$ ipython --no-banner

In [1]: import numpy as np

In [2]: np.set_printoptions(precision=3, suppress=True, linewidth=100, legacy="1.25")

In [3]: m1 = np.diag(20 * np.array([0, 0, 4, 5, 1, 5, 0])) + np.array([[1, -1, 0, -1, 1, 3, 1],
   ...:     [-3, -2, -1, -2, -3, 1, 3],
   ...:     [-3, -3, 1, -3, 0, 2, 1],
   ...:     [-3, 1, -2, 3, 1, 2, 0],
   ...:     [2, -2, -3, 0, 1, 2, -3],
   ...:     [-1, 1, -3, 1, -3, 2, 0],
   ...:     [-2, -1, -3, 2, 1, 3, 0]])

In [4]: print(m1)
[[  1  -1   0  -1   1   3   1]
 [ -3  -2  -1  -2  -3   1   3]
 [ -3  -3  81  -3   0   2   1]
 [ -3   1  -2 103   1   2   0]
 [  2  -2  -3   0  21   2  -3]
 [ -1   1  -3   1  -3 102   0]
 [ -2  -1  -3   2   1   3   0]]

In [5]: print(round(np.abs(np.linalg.eigvals(m1)).max(), 3))
104.211

In [6]: print((m1 + m1.T) / 2)
[[  1.   -2.   -1.5  -2.    1.5   1.   -0.5]
 [ -2.   -2.   -2.   -0.5  -2.5   1.    1. ]
 [ -1.5  -2.   81.   -2.5  -1.5  -0.5  -1. ]
 [ -2.   -0.5  -2.5 103.    0.5   1.5   1. ]
 [  1.5  -2.5  -1.5   0.5  21.   -0.5  -1. ]
 [  1.    1.   -0.5   1.5  -0.5 102.    1.5]
 [ -0.5   1.   -1.    1.   -1.    1.5   0. ]]

In [7]: print(m1 @ m1)
[[    4     0   -12   -97    16   311    -5]
 [   -1    12   -78  -189   -62    88    -1]
 [ -232  -236  6561  -539    -2   351    69]
 [ -309   110  -378 10618   112   400    -5]
 [   63   -26  -301     7   440   235   -70]
 [ -106   117  -543   213  -372 10392     8]
 [    3    16  -258   222    15   299   -11]]

In [8]: print(np.trace(m1))
306

In [9]: print(np.allclose(m1, m1.T))
False

In [10]: out = m1 / np.sqrt((m1 ** 2).mean(axis=1, keepdims=True))

In [11]: print(np.linalg.matrix_rank(m1 - m1.mean(axis=1, keepdims=True)))
6

In [12]: feats = np.array([[4, 6, -4, -6], [14, 14, -14, -14], [4, 6, -2, -3], [14, 14, -7, -7]])

In [13]: print(feats)
[[  4   6  -4  -6]
 [ 14  14 -14 -14]
 [  4   6  -2  -3]
 [ 14  14  -7  -7]]

In [14]: def softmax(z):
    ...:     e = np.exp(z - z.max(axis=-1, keepdims=True))
    ...:     return e / e.sum(axis=-1, keepdims=True)
    ...: 

In [15]: print(softmax(feats).sum(axis=1))
[1. 1. 1. 1.]

In [16]: print(np.round(softmax(feats[3] + 5), 3) + 0)
[0.5 0.5 0.  0. ]

In [17]: print(np.round(softmax(feats[3]), 3) + 0)
[0.5 0.5 0.  0. ]

In [18]: att = feats @ feats.T / np.sqrt(4)

In [19]: print(np.round(softmax(att + np.triu(np.full(att.shape, -np.inf), 1)), 3) + 0)
[[1. 0. 0. 0.]
 [0. 1. 0. 0.]
 [0. 1. 0. 0.]
 [0. 1. 0. 0.]]

In [20]: print(np.poly(feats))
[  1.  -9. 183. 126. 196.]

In [21]: print(np.kron(np.eye(2, dtype=int), feats))
[[  4   6  -4  -6   0   0   0   0]
 [ 14  14 -14 -14   0   0   0   0]
 [  4   6  -2  -3   0   0   0   0]
 [ 14  14  -7  -7   0   0   0   0]
 [  0   0   0   0   4   6  -4  -6]
 [  0   0   0   0  14  14 -14 -14]
 [  0   0   0   0   4   6  -2  -3]
 [  0   0   0   0  14  14  -7  -7]]

In [22]: print(np.einsum("ij,ji->", feats, feats))
-285

In [23]: A = np.load("x.npy")

In [24]: print(A)
[[  5  -5  -1  -4  -1   4]
 [  5  -5  -1  -4  -1   4]
 [  4  -4   2   1   2   2]
 [ 13  -9   5  -7   0  14]
 [  6  -5  -1   5  -2   4]
 [  5  -5  -1  -4  -1   4]
 [  6  -5  -1   5  -2   4]
 [  4   1   3   0   5   5]
 [  0   0   0   0   0   0]
 [  5  -9   1  -5   0   6]
 [  2  -5  -1   3  -3   4]
 [  5  -5  -1  -4  -1   4]
 [  2  -1  -3   4  -4   2]
 [  0   0   0   0   0   0]
 [  0   0   0   0   0   0]
 [  0   0   0   0   0   0]
 [  8  -3   5   1   7   7]
 [  0   0   0   0   0   0]
 [  9  -4   2  -4   4   9]
 [  0   0   0   0   0   0]
 [  0   0   0   0   0   0]
 [  8  -5   3  -1  -3   5]
 [  1  -5  -1  -6  -2   4]
 [ 11 -10  -2   1  -3   8]
 [  9  -6   0  -6  -6   7]
 [ -4   0   0  -2  -1   0]
 [  0   0   0   0   0   0]
 [  8  -3   5   1   7   7]
 [  6  -5  -1   5  -2   4]
 [  7  -6  -4   0  -5   6]
 [  0   0   0   0   0   0]
 [  0   0   0   0   0   0]
 [  8  -5   3  -1  -3   5]
 [  4  -1   1  -2  -5   3]
 [  4  -4   2   1   2   2]
 [  4   1   3   0   5   5]
 [  7  -6  -4   0  -5   6]]

In [25]: print(round(np.linalg.norm(A), 3))
59.967

In [26]: print(A.sum(axis=0))
[ 152 -119   13  -23  -18  135]

In [27]: A[:, 6]
IndexError: index 6 is out of bounds for axis 1 with size 6


In [28]: print(np.abs(A).max())
14
